In [1]: import numpy as np

In [2]: np.set_printoptions(precision=2, suppress=True, linewidth=200, sign=" ")

In [3]: rnd = lambda a: np.round(a, 2) + 0

In [4]: M = np.load("dump.npy")

In [5]: print(rnd(M))
[[-0.3   0.26 -0.5   0.03  0.1  -0.18 -0.27 -0.28  0.08  0.48  0.39]
 [-0.03 -0.32  0.62 -0.06  0.09 -0.12  0.02 -0.08 -0.35  0.48  0.36]
 [ 0.28  0.02 -0.15 -0.61  0.06 -0.05 -0.17  0.46  0.    0.44 -0.3 ]
 [ 0.56  0.25  0.1  -0.01 -0.4  -0.51 -0.13  0.03  0.11 -0.18  0.38]
 [-0.03 -0.12 -0.1  -0.02 -0.13  0.2  -0.72  0.04 -0.56 -0.28  0.05]
 [-0.38  0.01  0.01  0.45 -0.05 -0.37 -0.03  0.72 -0.05  0.04 -0.03]
 [-0.2  -0.18  0.3  -0.12  0.28 -0.41 -0.47 -0.22  0.44 -0.17 -0.28]
 [ 0.05 -0.52 -0.16  0.23 -0.64  0.01 -0.08 -0.17  0.19  0.32 -0.26]
 [ 0.23 -0.11 -0.28  0.16  0.27 -0.52  0.21 -0.26 -0.5   0.   -0.37]
 [-0.05 -0.64 -0.36 -0.29  0.14 -0.13  0.17  0.16  0.1  -0.3   0.43]
 [ 0.53 -0.17 -0.06  0.5   0.47  0.24 -0.23  0.13  0.22  0.15  0.1 ]]

In [6]: rnd(M[:, 2] @ M[:, 4])
Out[6]: np.float64(0.0)

In [7]: rnd(np.linalg.norm(M, axis=0))
Out[7]: array([ 1.,  1.,  1.,  1.,  1.,  1.,  1.,  1.,  1.,  1.,  1.])

In [8]: print(rnd(M.T @ M))
[[ 1.  0.  0.  0.  0.  0.  0.  0.  0.  0.  0.]
 [ 0.  1.  0.  0.  0.  0.  0.  0.  0.  0.  0.]
 [ 0.  0.  1.  0.  0.  0.  0.  0.  0.  0.  0.]
 [ 0.  0.  0.  1.  0.  0.  0.  0.  0.  0.  0.]
 [ 0.  0.  0.  0.  1.  0.  0.  0.  0.  0.  0.]
 [ 0.  0.  0.  0.  0.  1.  0.  0.  0.  0.  0.]
 [ 0.  0.  0.  0.  0.  0.  1.  0.  0.  0.  0.]
 [ 0.  0.  0.  0.  0.  0.  0.  1.  0.  0.  0.]
 [ 0.  0.  0.  0.  0.  0.  0.  0.  1.  0.  0.]
 [ 0.  0.  0.  0.  0.  0.  0.  0.  0.  1.  0.]
 [ 0.  0.  0.  0.  0.  0.  0.  0.  0.  0.  1.]]

In [9]: rnd(np.linalg.svd(M, compute_uv=False))
Out[9]: array([ 1.,  1.,  1.,  1.,  1.,  1.,  1.,  1.,  1.,  1.,  1.])

In [10]: print(rnd(M @ M.T))
[[ 1.  0.  0.  0.  0.  0.  0.  0.  0.  0.  0.]
 [ 0.  1.  0.  0.  0.  0.  0.  0.  0.  0.  0.]
 [ 0.  0.  1.  0.  0.  0.  0.  0.  0.  0.  0.]
 [ 0.  0.  0.  1.  0.  0.  0.  0.  0.  0.  0.]
 [ 0.  0.  0.  0.  1.  0.  0.  0.  0.  0.  0.]
 [ 0.  0.  0.  0.  0.  1.  0.  0.  0.  0.  0.]
 [ 0.  0.  0.  0.  0.  0.  1.  0.  0.  0.  0.]
 [ 0.  0.  0.  0.  0.  0.  0.  1.  0.  0.  0.]
 [ 0.  0.  0.  0.  0.  0.  0.  0.  1.  0.  0.]
 [ 0.  0.  0.  0.  0.  0.  0.  0.  0.  1.  0.]
 [ 0.  0.  0.  0.  0.  0.  0.  0.  0.  0.  1.]]

In [11]: x0 = np.array([-1, -1, -2, 1, 0, -1, 2, 2, 2, -2, 2])

In [12]: rnd(np.linalg.det(M))
Out[12]: np.float64(1.0)

In [13]: print(rnd(np.linalg.inv(M)))
[[-0.3  -0.03  0.28  0.56 -0.03 -0.38 -0.2   0.05  0.23 -0.05  0.53]
 [ 0.26 -0.32  0.02  0.25 -0.12  0.01 -0.18 -0.52 -0.11 -0.64 -0.17]
 [-0.5   0.62 -0.15  0.1  -0.1   0.01  0.3  -0.16 -0.28 -0.36 -0.06]
 [ 0.03 -0.06 -0.61 -0.01 -0.02  0.45 -0.12  0.23  0.16 -0.29  0.5 ]
 [ 0.1   0.09  0.06 -0.4  -0.13 -0.05  0.28 -0.64  0.27  0.14  0.47]
 [-0.18 -0.12 -0.05 -0.51  0.2  -0.37 -0.41  0.01 -0.52 -0.13  0.24]
 [-0.27  0.02 -0.17 -0.13 -0.72 -0.03 -0.47 -0.08  0.21  0.17 -0.23]
 [-0.28 -0.08  0.46  0.03  0.04  0.72 -0.22 -0.17 -0.26  0.16  0.13]
 [ 0.08 -0.35  0.    0.11 -0.56 -0.05  0.44  0.19 -0.5   0.1   0.22]
 [ 0.48  0.48  0.44 -0.18 -0.28  0.04 -0.17  0.32  0.   -0.3   0.15]
 [ 0.39  0.36 -0.3   0.38  0.05 -0.03 -0.28 -0.26 -0.37  0.43  0.1 ]]

In [14]: rnd(np.abs(np.linalg.eigvals(M)))
Out[14]: array([ 1.,  1.,  1.,  1.,  1.,  1.,  1.,  1.,  1.,  1.,  1.])

In [15]: 11 - np.linalg.matrix_rank(M - np.eye(11), tol=1e-8)
Out[15]: np.int64(1)

In [16]: rnd(M.T @ (M @ x0))
Out[16]: array([-1., -1., -2.,  1.,  0., -1.,  2.,  2.,  2., -2.,  2.])

In [17]: print(rnd(np.linalg.norm(x0)), rnd(np.linalg.norm(M @ x0)))
5.29 5.29

In [18]: x0 = np.array([8, 8, 7, 1, 2, -7, -5, 4, 2, -1, 4])

In [19]: target = M @ x0

In [20]: rnd(target)
Out[20]: array([-0.85,  2.4 ,  2.31, 12.54, -0.38,  2.81,  3.84, -7.27, -1.26, -5.07,  4.58])

In [21]: rnd(np.linalg.solve(M, target + M[:, 10]))
Out[21]: array([ 8.,  8.,  7.,  1.,  2., -7., -5.,  4.,  2., -1.,  5.])

In [22]: rnd(np.linalg.solve(M, target))
Out[22]: array([ 8.,  8.,  7.,  1.,  2., -7., -5.,  4.,  2., -1.,  4.])

In [23]: rnd(np.linalg.norm(M) ** 2 / np.linalg.norm(M, 2) ** 2)
Out[23]: np.float64(11.0)

In [24]: rnd(np.linalg.norm(M, axis=1))
Out[24]: array([ 1.,  1.,  1.,  1.,  1.,  1.,  1.,  1.,  1.,  1.,  1.])

In [25]: rnd(np.linalg.norm(M, 2))
Out[25]: np.float64(1.0)

In [26]: print(rnd(np.linalg.norm(M, axis=0)))
[ 1.  1.  1.  1.  1.  1.  1.  1.  1.  1.  1.]

In [27]: rnd(M[6] @ M[4])
Out[27]: np.float64(0.0)

In [28]: K = np.load("arr.npy")

In [29]: print(K)
[[ 0  0  0  0  0  0  0  0  0  0  0]
 [ 0  1  0  0  0  0  0  0  0  0  0]
 [ 0  0  2  0  0  0  0  0  0  0  0]
 [ 0  0  0  1  0  0  0  0  0  0  0]
 [ 0  0  0  0  1  0  0  0  0  0  0]
 [ 0  0  0  0  0  1  0  0  0  0  0]
 [ 0  0  0  0  0  0 -1  0  0  0  0]
 [ 0  0  0  0  0  0  0 -2  0  0  0]
 [ 0  0  0  0  0  0  0  0  2  0  0]
 [ 0  0  0  0  0  0  0  0  0 -1  0]
 [ 0  0  0  0  0  0  0  0  0  0 -2]]

In [30]: U, sigma, Vh = np.linalg.svd(K)

In [31]: sigma
Out[31]: array([ 2.,  2.,  2.,  2.,  1.,  1.,  1.,  1.,  1.,  1.,  0.])

In [32]: other = U[:, :10] @ np.diag(sigma[:10]) @ Vh[:10]

In [33]: rnd(np.linalg.norm(K - other, 2)), sigma[10]
Out[33]: (np.float64(0.0), np.float64(0.0))

In [34]: other
Out[34]: 
array([[ 0.,  0.,  0.,  0.,  0.,  0.,  0.,  0.,  0.,  0.,  0.],
       [ 0.,  1.,  0.,  0.,  0.,  0.,  0.,  0.,  0.,  0.,  0.],
       [ 0.,  0.,  2.,  0.,  0.,  0.,  0.,  0.,  0.,  0.,  0.],
       [ 0.,  0.,  0.,  1.,  0.,  0.,  0.,  0.,  0.,  0.,  0.],
       [ 0.,  0.,  0.,  0.,  1.,  0.,  0.,  0.,  0.,  0.,  0.],
       [ 0.,  0.,  0.,  0.,  0.,  1.,  0.,  0.,  0.,  0.,  0.],
       [ 0.,  0.,  0.,  0.,  0.,  0., -1.,  0.,  0.,  0.,  0.],
       [ 0.,  0.,  0.,  0.,  0.,  0.,  0., -2.,  0.,  0.,  0.],
       [ 0.,  0.,  0.,  0.,  0.,  0.,  0.,  0.,  2.,  0.,  0.],
       [ 0.,  0.,  0.,  0.,  0.,  0.,  0.,  0.,  0., -1.,  0.],
       [ 0.,  0.,  0.,  0.,  0.,  0.,  0.,  0.,  0.,  0., -2.]])

In [35]: np.linalg.matrix_rank(K, rtol=0.05)
Out[35]: np.int64(10)

In [36]: np.abs(K - other).max()
Out[36]: np.float64(0.0)

In [37]: rnd(np.linalg.norm(other, 2))
Out[37]: np.float64(2.0)

In [38]: other[5] @ other[8]
Out[38]: np.float64(0.0)

In [39]: print(rnd(np.linalg.norm(other, 1)), rnd(np.linalg.norm(other, np.inf)))
2.0 2.0

In [40]: print(rnd(np.linalg.norm(other, axis=0)))
[ 0.  1.  2.  1.  1.  1.  1.  2.  2.  1.  2.]

In [41]: print(rnd(np.linalg.norm(other[5], 1)), rnd(np.linalg.norm(other[5], np.inf)))
1.0 1.0

In [42]: [round(float(np.linalg.det(K[:i, :i])), 2) + 0 for i in range(1, 12)]
Out[42]: [0.0, 0.0, 0.0, 0.0, 0.0, 0.0, 0.0, 0.0, 0.0, 0.0, 0.0]

In [43]: np.all(np.linalg.eigvalsh(K) > 0)
Out[43]: np.False_

In [44]: r0 = np.array([8, -3])

In [45]: np.polyval(r0, K[6])
Out[45]: array([ -3,  -3,  -3,  -3,  -3,  -3, -11,  -3,  -3,  -3,  -3])

In [46]: np.convolve(K[6], r0)
Out[46]: array([ 0,  0,  0,  0,  0,  0, -8,  3,  0,  0,  0,  0])

In [47]: np.cross(K[6, :3], K[8, :3])
Out[47]: array([ 0,  0,  0])

In [48]: np.array([np.convolve(row, r0, "same") for row in K])
Out[48]: 
array([[  0,   0,   0,   0,   0,   0,   0,   0,   0,   0,   0],
       [  0,   8,  -3,   0,   0,   0,   0,   0,   0,   0,   0],
       [  0,   0,  16,  -6,   0,   0,   0,   0,   0,   0,   0],
       [  0,   0,   0,   8,  -3,   0,   0,   0,   0,   0,   0],
       [  0,   0,   0,   0,   8,  -3,   0,   0,   0,   0,   0],
       [  0,   0,   0,   0,   0,   8,  -3,   0,   0,   0,   0],
       [  0,   0,   0,   0,   0,   0,  -8,   3,   0,   0,   0],
       [  0,   0,   0,   0,   0,   0,   0, -16,   6,   0,   0],
       [  0,   0,   0,   0,   0,   0,   0,   0,  16,  -6,   0],
       [  0,   0,   0,   0,   0,   0,   0,   0,   0,  -8,   3],
       [  0,   0,   0,   0,   0,   0,   0,   0,   0,   0, -16]])

In [49]: np.correlate(K[6], K[8], "full")
Out[49]: array([ 0,  0,  0,  0,  0,  0,  0,  0, -2,  0,  0,  0,  0,  0,  0,  0,  0,  0,  0,  0,  0])
